$ ipython --no-banner

In [1]: import numpy as np

In [2]: np.set_printoptions(precision=3, suppress=True, linewidth=200)

In [3]: feats = np.load("a.npy")

In [4]: feats
Out[4]: 
array([[ 4.64 ,  0.547, -0.058],
       [-4.88 , -0.902,  0.304],
       [-6.316, -1.087,  0.409],
       [ 2.824,  0.76 , -0.193],
       [-3.555, -1.062,  0.579],
       [-7.567, -0.95 , -0.078],
       [-7.47 , -1.537, -0.355],
       [-4.64 , -1.294,  0.26 ],
       [-7.779, -1.569,  0.246],
       [-5.226, -1.136,  0.132],
       [ 7.085,  1.255,  0.009]])

In [5]: # column 0 dominates

In [6]: lab = feats[:, 0] > np.median(feats[:, 0])

In [7]: u = feats[lab].mean(axis=0) - feats[~lab].mean(axis=0)

In [8]: np.argsort(-np.abs(u).round(6), kind="stable")
Out[8]: array([0, 1, 2])

In [9]: round(float((((feats - feats.mean(axis=0)) @ u > 0) == lab).mean()), 3)
Out[9]: 0.818

In [10]: u
Out[10]: array([7.81 , 1.238, 0.01 ])

In [11]: X = np.array([[32, -20, 16], [-20, 13, -12], [16, -12, 16]])

In [12]: np.linalg.lstsq(X[:-1].T, X[-1])[2]
Out[12]: np.int32(2)

In [13]: np.allclose(X[:-1].T @ np.linalg.lstsq(X[:-1].T, X[-1])[0], X[-1])
Out[13]: True

In [14]: np.round(np.abs(np.linalg.eigvals(X)).max(), 3)
Out[14]: np.float64(54.877)

In [15]: np.trace(X)
Out[15]: np.int64(61)

In [16]: np.allclose(X @ X.T, X.T @ X)
Out[16]: True

In [17]: np.round(np.sort(np.abs(np.linalg.eigvals(X))), 3) + 0
Out[17]: array([ 0.   ,  6.123, 54.877])

In [18]: np.allclose(X, X.T)
Out[18]: True

In [19]: X @ X
Out[19]: 
array([[ 1680, -1092,  1008],
       [-1092,   713,  -668],
       [ 1008,  -668,   656]])

In [20]: (X + X.T) / 2
Out[20]: 
array([[ 32., -20.,  16.],
       [-20.,  13., -12.],
       [ 16., -12.,  16.]])

In [21]: (X - X.T) / 2
Out[21]: 
array([[0., 0., 0.],
       [0., 0., 0.],
       [0., 0., 0.]])
